In [1]: import numpy as np

In [2]: np.set_printoptions(precision=2, suppress=True, linewidth=200, sign=" ")

In [3]: def tidy(a):
   ...:     return np.round(a, 2) + 0
   ...: 

In [4]: mat = np.loadtxt("run11.csv", delimiter=",")

In [5]: print(mat)
[[-1.  0.  0.  0. -2. -2.]
 [ 0. -1. -2.  0.  0.  0.]
 [ 0. -2. -1.  0.  0.  0.]
 [ 0.  0.  0. -1.  0.  0.]
 [-2.  0.  0.  0. -1. -2.]
 [-2.  0.  0.  0. -2. -1.]]

In [6]: vals, vecs = np.linalg.eigh(mat)

In [7]: vec = np.array([0, 0, 5, 4, 2, 2])

In [8]: print(tidy(vecs * np.maximum(vals, 0) @ vecs.T))
[[ 0.67  0.    0.    0.   -0.33 -0.33]
 [ 0.    0.5  -0.5   0.    0.    0.  ]
 [ 0.   -0.5   0.5   0.    0.    0.  ]
 [ 0.    0.    0.    0.    0.    0.  ]
 [-0.33  0.    0.    0.    0.67 -0.33]
 [-0.33  0.    0.    0.   -0.33  0.67]]

In [9]: print(tidy(vecs * np.abs(vals) @ vecs.T))
[[ 2.33  0.    0.    0.    1.33  1.33]
 [ 0.    2.    1.    0.    0.    0.  ]
 [ 0.    1.    2.    0.    0.    0.  ]
 [ 0.    0.    0.    1.    0.    0.  ]
 [ 1.33  0.    0.    0.    2.33  1.33]
 [ 1.33  0.    0.    0.    1.33  2.33]]

In [10]: print(vec @ mat @ vec)
-65.0

In [11]: vec = np.array([1, 1, 1, -1, 2, 1])

In [12]: a = np.maximum(mat @ vec, 0)

In [13]: print(a)
[ 0.  0.  0.  1.  0.  0.]

In [14]: print(np.maximum(mat @ (3 * vec), 0))
[ 0.  0.  0.  3.  0.  0.]

In [15]: print(tidy(np.linalg.eigvalsh(mat).min()))
-5.0

In [16]: r0 = np.array([5, 4, 0, 3, 1])

In [17]: rng = np.random.default_rng(64145)

In [18]: E = np.outer(rng.normal(size=32), r0) + 0.1 * rng.normal(size=(32, 5))

In [19]: print(tidy(E))
[[ -7.24  -5.83  -0.1   -4.3   -1.26]
 [  0.37   0.4    0.1    0.25   0.1 ]
 [  2.85   2.42  -0.1    1.65   0.73]
 [ -1.8   -1.53  -0.1   -0.99  -0.46]
 [  3.49   2.77   0.17   2.06   0.59]
 [ -4.17  -3.31  -0.06  -2.49  -0.93]
 [ -3.69  -2.96  -0.01  -2.22  -0.69]
 [  1.58   1.25  -0.02   1.06   0.24]
 [  0.17   0.08   0.05   0.19  -0.08]
 [  1.82   1.54  -0.12   1.17   0.34]
 [  0.8    0.74   0.07   0.57   0.34]
 [ -0.04  -0.07  -0.13  -0.01  -0.06]
 [ -3.38  -2.58   0.    -1.94  -0.89]
 [  7.86   6.37  -0.08   4.67   1.72]
 [  7.01   5.46  -0.05   4.21   1.49]
 [  1.9    1.64  -0.04   1.09   0.34]
 [ -9.92  -7.95   0.01  -5.85  -2.06]
 [-10.04  -7.89  -0.11  -5.99  -1.9 ]
 [  2.85   2.33   0.02   1.74   0.5 ]
 [ -1.01  -0.82  -0.05  -0.69  -0.21]
 [  5.01   4.23  -0.05   3.05   0.99]
 [  2.95   2.28   0.09   1.87   0.74]
 [ -8.16  -6.56   0.04  -4.97  -1.65]
 [  2.29   1.73  -0.13   1.25   0.28]
 [  4.67   4.03   0.21   2.75   1.15]
 [  2.83   2.19  -0.04   1.5    0.7 ]
 [  3.06   2.42   0.05   1.71   0.49]
 [ -3.19  -2.56   0.07  -1.83  -0.74]
 [ -1.58  -1.33   0.06  -0.82  -0.25]
 [ -0.7   -0.5    0.06  -0.26  -0.15]
 [ -4.23  -3.27   0.1   -2.52  -0.98]
 [  1.36   1.18   0.12   0.96   0.31]]

In [20]: U, sigma, Vt = np.linalg.svd(E)

In [21]: print(np.argmax(sigma[:-1] / (sigma[1:] + 1e-6)) + 1)
1

In [22]: M2 = U[:, :1] @ np.diag(sigma[:1]) @ Vt[:1]

In [23]: print(np.linalg.matrix_rank(E, rtol=0.05))
1

In [24]: Xs = E - E.mean(axis=0)

In [25]: vecs = np.linalg.svd(Xs)[2][:1]

In [26]: M2 = Xs - Xs @ vecs.T @ vecs

In [27]: print(tidy((Xs @ vecs.T).std(axis=0)))
[ 6.31]

In [28]: C2 = E.T @ E

In [29]: print(tidy(np.diag(C2)))
[ 625.43  402.21    0.25  221.86   26.64]

In [30]: print(np.linalg.matrix_rank(C2))
5

In [31]: print(tidy(np.linalg.eigvalsh(C2)[::-1]))
[ 1275.37     0.4      0.28     0.21     0.13]

In [32]: print(tidy(np.trace(C2)), tidy((E ** 2).sum()))
1276.39 1276.39

In [33]: print((E @ E.T).shape)
(32, 32)

In [34]: print(tidy(np.linalg.svd(E, compute_uv=False) ** 2))
[ 1275.37     0.4      0.28     0.21     0.13]

In [35]: print(tidy(C2))
[[ 625.43  501.35    1.19  372.31  128.11]
 [ 501.35  402.21    1.01  298.49  102.77]
 [   1.19    1.01    0.25    0.76    0.25]
 [ 372.31  298.49    0.76  221.86   76.25]
 [ 128.11  102.77    0.25   76.25   26.64]]

In [36]: W0 = np.loadtxt("sample2.csv", delimiter=",")

In [37]: print(W0)
[[-2. -1.  2.  1. -1. -2.  2.]
 [-1. -2. -1.  2.  1. -1. -2.]
 [ 2. -1. -2. -1.  2.  1. -1.]
 [ 1.  2. -1. -2. -1.  2.  1.]
 [-1.  1.  2. -1. -2. -1.  2.]
 [-2. -1.  1.  2. -1. -2. -1.]
 [ 2. -2. -1.  1.  2. -1. -2.]]

In [38]: M2 = W0 + rng.integers(-2, 3, (7, 6)) @ rng.integers(-2, 3, (6, 7))

In [39]: print(M2)
[[ -6.   1.   5.   0.  -4.  -6.   4.]
 [ -2.  -6.  -4.   4.   7.   3. -10.]
 [  1.  -3.  -2.  -2.   4.  -2.  -3.]
 [  0.   3.   4.  -2.  -2.  -2.  11.]
 [  0.  -1.   2.  -2.  -5.   1.   6.]
 [  1.  10.   0.   2.  -5.  -3.   1.]
 [  2.  13.   2.   4.   1.  -4.   4.]]

In [40]: print(tidy(np.linalg.svd(M2 - W0, compute_uv=False)))
[ 23.82  13.17   7.86   5.85   3.25   0.62   0.  ]
